$ ipython --no-banner

In [1]: import numpy as np

In [2]: import numpy.linalg as la

In [3]: np.set_printoptions(suppress=True, linewidth=100)

In [4]: rng = np.random.default_rng(69)

In [5]: W0 = np.array([[-2, 1, -2, -2, -3, 3], [2, 1, -2, -3, 0, 0], [-1, 1, -3, -3, 0, -1]]) * (rng.random((3, 6)) < 0.3)

In [6]: print(W0)
[[ 0  0  0  0  0  0]
 [ 0  0 -2  0  0  0]
 [ 0  0 -3  0  0  0]]

In [7]: r0 = np.array([2, 2, 1])

In [8]: print(np.convolve(W0[1], r0))
[ 0  0 -4 -4 -2  0  0  0]

In [9]: print(np.polyval(r0, W0[1]))
[1 1 5 1 1 1]

In [10]: print(np.correlate(W0[1], W0[2], "full"))
[0 0 0 0 0 6 0 0 0 0 0]

In [11]: print(np.cross(W0[1, :3], W0[2, :3]))
[0 0 0]

In [12]: rk = la.matrix_rank(W0)

In [13]: print(rk)
1

In [14]: null = la.svd(W0)[2][rk:].T

In [15]: print([int(la.matrix_rank(W0[:i])) for i in range(1, len(W0) + 1)])
[0, 1, 1]

In [16]: print([int(la.matrix_rank(W0[:, :j + 1])) for j in range(6)])
[0, 0, 1, 1, 1, 1]

In [17]: print(null @ null.T)
[[1. 0. 0. 0. 0. 0.]
 [0. 1. 0. 0. 0. 0.]
 [0. 0. 0. 0. 0. 0.]
 [0. 0. 0. 1. 0. 0.]
 [0. 0. 0. 0. 1. 0.]
 [0. 0. 0. 0. 0. 1.]]

In [18]: print(null.shape)
(6, 5)

In [19]: print(la.matrix_rank(W0.T @ W0), la.matrix_rank(W0 @ W0.T))
1 1

In [20]: print(np.allclose(W0 @ null, 0))
True

In [21]: print(np.abs(np.diag(la.qr(W0)[1])) > 1e-9)
[False False  True]

In [22]: print(np.round(W0 @ la.pinv(W0) @ W0, 1))
[[ 0.  0.  0.  0.  0.  0.]
 [ 0.  0. -2.  0.  0.  0.]
 [ 0.  0. -3.  0.  0.  0.]]

In [23]: print(np.round(np.trace(la.pinv(W0) @ W0), 1))
1.0

In [24]: print(np.allclose(W0[:-1].T @ la.lstsq(W0[:-1].T, W0[-1])[0], W0[-1]))
True

In [25]: U, sv, VT = la.svd(W0)

In [26]: print(np.argmax(sv[:-1] / (sv[1:] + 1e-6)) + 1)
1

In [27]: out = U[:, :1] @ np.diag(sv[:1]) @ VT[:1]

In [28]: print(out.round(1))
[[ 0.  0.  0.  0.  0.  0.]
 [ 0.  0. -2.  0.  0.  0.]
 [ 0.  0. -3.  0.  0.  0.]]

In [29]: print(round(float(la.norm(W0 - out, 2)), 1), sv[1])
0.0 0.0

In [30]: print(la.matrix_rank(out))
1

In [31]: print(round(np.abs(W0 - out).max(), 1))
0.0

In [32]: U, sv, VT = la.svd(W0)

In [33]: evecs = VT[:(sv > 1e-8).sum()]

In [34]: vec = W0[1] + 5 * W0[0] + rng.integers(2) * np.eye(6)[1]

In [35]: print(vec)
[ 0.  0. -2.  0.  0.  0.]

In [36]: print(np.round(la.norm(vec - evecs.T @ evecs @ vec), 1))
0.0

In [37]: J = np.loadtxt("m.csv", delimiter=",")

In [38]: print(J)
[[ 4.  3.  3.  5.  3.  4.  8.]
 [ 3. 10.  5.  4.  0.  2.  3.]
 [ 3.  5. 10.  6.  4.  5.  1.]
 [ 5.  4.  6.  8.  4.  7.  6.]
 [ 3.  0.  4.  4.  0.  3.  5.]
 [ 4.  2.  5.  7.  3.  6.  3.]
 [ 8.  3.  1.  6.  5.  3.  2.]]

In [39]: print(round(la.det(J), 1))
-8720.0

In [40]: la.determinant(J)
Traceback (most recent call last):
  Cell In[40], line 1
    la.determinant(J)
AttributeError: module 'numpy.linalg' has no attribute 'determinant'


In [41]: assert J == J.T
Traceback (most recent call last):
  Cell In[41], line 1
    assert J == J.T
ValueError: The truth value of an array with more than one element is ambiguous. Use a.any() or a.all()


In [42]: print(np.allclose(J @ J.T, J.T @ J))
True

In [43]: print((J + J.T) / 2)
[[ 4.  3.  3.  5.  3.  4.  8.]
 [ 3. 10.  5.  4.  0.  2.  3.]
 [ 3.  5. 10.  6.  4.  5.  1.]
 [ 5.  4.  6.  8.  4.  7.  6.]
 [ 3.  0.  4.  4.  0.  3.  5.]
 [ 4.  2.  5.  7.  3.  6.  3.]
 [ 8.  3.  1.  6.  5.  3.  2.]]

In [44]: print(np.allclose(J, J.T))
True

In [45]: w, evecs = la.eigh(J)

In [46]: vec = np.array([2, 4, 5, -3, 3, -3, 4])

In [47]: print(round(vec @ J @ vec / (vec @ vec), 1), np.round(w[0], 1), round(w[-1], 1))
7.2 -6.5 30.9

In [48]: print((np.sign(evecs[:, -1].round(6)) == np.sign(evecs[0, -1].round(6))).astype(int))
[1 1 1 1 1 1 1]

In [49]: W2 = np.array([[2, 3, 3], [0, -3, -1], [-3, -2, 0]])

In [50]: data = np.repeat(W2, 17 // 3, axis=0)

In [51]: data = data + 0.1 * rng.normal(size=data.shape)

In [52]: print(data.round(1) + 0)
[[ 2.   3.   3. ]
 [ 2.   3.1  3. ]
 [ 2.1  3.1  3. ]
 [ 1.9  2.9  3. ]
 [ 2.   3.   3.1]
 [ 0.  -2.9 -1.1]
 [-0.1 -3.1 -1.2]
 [ 0.2 -2.9 -0.9]
 [ 0.  -2.9 -1. ]
 [ 0.1 -3.  -0.9]
 [-3.1 -2.1 -0.1]
 [-3.2 -2.1 -0.1]
 [-3.  -2.   0.1]
 [-3.  -2.   0.2]
 [-3.1 -1.9 -0.2]]

In [53]: data[:, 3]
Traceback (most recent call last):
  Cell In[53], line 1
    data[:, 3]
IndexError: index 3 is out of bounds for axis 1 with size 3


In [54]: print(round(np.abs(data).max(), 1))
3.2

In [55]: print(np.round(data - data[0], 1) + 0)
[[ 0.   0.   0. ]
 [ 0.1  0.   0. ]
 [ 0.1  0.1  0.1]
 [ 0.  -0.1  0.1]
 [ 0.1  0.   0.1]
 [-2.  -6.  -4.1]
 [-2.1 -6.1 -4.1]
 [-1.7 -5.9 -3.9]
 [-2.  -5.9 -4. ]
 [-1.9 -6.  -3.9]
 [-5.1 -5.1 -3.1]
 [-5.1 -5.1 -3. ]
 [-5.  -5.  -2.9]
 [-5.  -5.  -2.8]
 [-5.1 -5.  -3.1]]

In [56]: print(la.matrix_rank(data))
3

In [57]: np.zeros(15, 3)
Traceback (most recent call last):
  Cell In[57], line 1
    np.zeros(15, 3)
TypeError: Cannot interpret '3' as a data type


In [58]: la.rank(data)
Traceback (most recent call last):
  Cell In[58], line 1
    la.rank(data)
AttributeError: module 'numpy.linalg' has no attribute 'rank'


In [59]: print(np.round(data.sum(axis=1), 1))
[ 7.9  8.1  8.2  7.9  8.1 -4.1 -4.3 -3.6 -3.9 -3.9 -5.4 -5.4 -4.9 -4.8 -5.2]

In [60]: T = np.stack([data, 5 * data, data[::-1]])

In [61]: print((T @ data.T).shape)
(3, 15, 15)

In [62]: F = np.load("dump.npy")

In [63]: print(F)
[[ 9  0  0]
 [ 5  0  0]
 [19  0  0]
 [ 3  0  0]
 [ 1  0  0]
 [ 9  0  0]
 [13  0  0]
 [11  0  0]
 [ 3  0  0]
 [21  0  0]
 [21  0  0]
 [11  0  0]
 [ 5  0  0]
 [21  0  0]
 [ 7  0  0]
 [13  0  0]
 [11  0  0]
 [ 7  0  0]]

In [64]: # column 2 repeats column 1

In [65]: rk = la.matrix_rank(F)

In [66]: print(rk)
1

In [67]: null = la.svd(F)[2][rk:].T

In [68]: print([int(la.matrix_rank(np.delete(F, i, axis=0))) for i in range(18)])
[1, 1, 1, 1, 1, 1, 1, 1, 1, 1, 1, 1, 1, 1, 1, 1, 1, 1]

In [69]: print(la.matrix_rank(F.T @ F), la.matrix_rank(F @ F.T))
1 1

In [70]: print(null.shape)
(3, 2)

In [71]: print(null @ null.T)
[[0. 0. 0.]
 [0. 1. 0.]
 [0. 0. 1.]]

In [72]: print(np.allclose(F @ null, 0))
True

In [73]: print(F[:, 2] @ F[:, 1])
0

In [74]: print(np.round(la.svd(F, compute_uv=False), 1))
[52.1  0.   0. ]

In [75]: print(np.round(la.norm(F, axis=0), 1))
[52.1  0.   0. ]

In [76]: print(np.round(la.pinv(F), 1) + 0)
[[0. 0. 0. 0. 0. 0. 0. 0. 0. 0. 0. 0. 0. 0. 0. 0. 0. 0.]
 [0. 0. 0. 0. 0. 0. 0. 0. 0. 0. 0. 0. 0. 0. 0. 0. 0. 0.]
 [0. 0. 0. 0. 0. 0. 0. 0. 0. 0. 0. 0. 0. 0. 0. 0. 0. 0.]]

In [77]: out = F + rng.integers(-2, 3, (18, 1)) @ rng.integers(-2, 3, (1, 3))

In [78]: print(out)
[[ 9  1  2]
 [ 5  1  2]
 [19 -1 -2]
 [ 3  0  0]
 [ 1  1  2]
 [ 9 -2 -4]
 [13  1  2]
 [11  2  4]
 [ 3  0  0]
 [21 -1 -2]
 [21 -2 -4]
 [11 -2 -4]
 [ 5  1  2]
 [21  2  4]
 [ 7  1  2]
 [13 -1 -2]
 [11 -1 -2]
 [ 7 -1 -2]]

In [79]: print(np.round(la.svd(out - F, compute_uv=False), 1) + 0)
[12.4  0.   0. ]

In [80]: print(la.matrix_rank(out - F, tol=1e-8))
1

In [81]: print(out - F)
[[ 0  1  2]
 [ 0  1  2]
 [ 0 -1 -2]
 [ 0  0  0]
 [ 0  1  2]
 [ 0 -2 -4]
 [ 0  1  2]
 [ 0  2  4]
 [ 0  0  0]
 [ 0 -1 -2]
 [ 0 -2 -4]
 [ 0 -2 -4]
 [ 0  1  2]
 [ 0  2  4]
 [ 0  1  2]
 [ 0 -1 -2]
 [ 0 -1 -2]
 [ 0 -1 -2]]

In [82]: r0, r1 = F[5], F[16]

In [83]: print(r0 @ r1)
99

In [84]: print(r0 @ r0)
81

In [85]: p = (r0 @ r1) / (r0 @ r0) * r0

In [86]: print(p)
[11.  0.  0.]

In [87]: print((r1 - p) @ r0)
0.0

In [88]: print(r1 - p)
[0. 0. 0.]

In [89]: print(la.matrix_rank(np.outer(r0, r1)))
1

In [90]: mat = np.loadtxt("arr.csv", delimiter=",")

In [91]: print(mat)
[[ 9.  9. -3. -6.  0.  6.  0.]
 [ 9.  9. -3. -6.  0.  6.  0.]
 [-3. -3.  1.  2.  0. -2.  0.]
 [-6. -6.  2.  4.  0. -4.  0.]
 [ 0.  0.  0.  0.  0.  0.  0.]
 [ 6.  6. -2. -4.  0.  4.  0.]
 [ 0.  0.  0.  0.  0.  0.  0.]]

In [92]: print(np.round(la.matrix_power(mat, 3), 1))
[[ 6561.  6561. -2187. -4374.     0.  4374.     0.]
 [ 6561.  6561. -2187. -4374.     0.  4374.     0.]
 [-2187. -2187.   729.  1458.     0. -1458.     0.]
 [-4374. -4374.  1458.  2916.     0. -2916.     0.]
 [    0.     0.     0.     0.     0.     0.     0.]
 [ 4374.  4374. -1458. -2916.     0.  2916.     0.]
 [    0.     0.     0.     0.     0.     0.     0.]]

In [93]: print(round(np.abs(la.eigvals(mat)).max(), 1))
27.0

In [94]: print(np.round(la.det(mat), 1))
0.0

In [95]: la.determinant(mat)
Traceback (most recent call last):
  Cell In[95], line 1
    la.determinant(mat)
AttributeError: module 'numpy.linalg' has no attribute 'determinant'


In [96]: la.rank(mat)
Traceback (most recent call last):
  Cell In[96], line 1
    la.rank(mat)
AttributeError: module 'numpy.linalg' has no attribute 'rank'


In [97]: print(np.round(la.svd(mat, compute_uv=False), 1) + 0)
[27.  0.  0.  0.  0.  0.  0.]

In [98]: print(mat.sum(axis=1))
[ 15.  15.  -5. -10.   0.  10.   0.]

In [99]: mat[:, 7]
Traceback (most recent call last):
  Cell In[99], line 1
    mat[:, 7]
IndexError: index 7 is out of bounds for axis 1 with size 7


In [100]: print(la.matrix_rank(mat))
1

In [101]: print(np.count_nonzero(mat))
25

In [102]: print(np.unravel_index(np.abs(mat).argmax(), mat.shape))
(np.int64(0), np.int64(0))

In [103]: mat[7]
Traceback (most recent call last):
  Cell In[103], line 1
    mat[7]
IndexError: index 7 is out of bounds for axis 0 with size 7


In [104]: np.zeros(7, 7)
Traceback (most recent call last):
  Cell In[104], line 1
    np.zeros(7, 7)
TypeError: Cannot interpret '7' as a data type
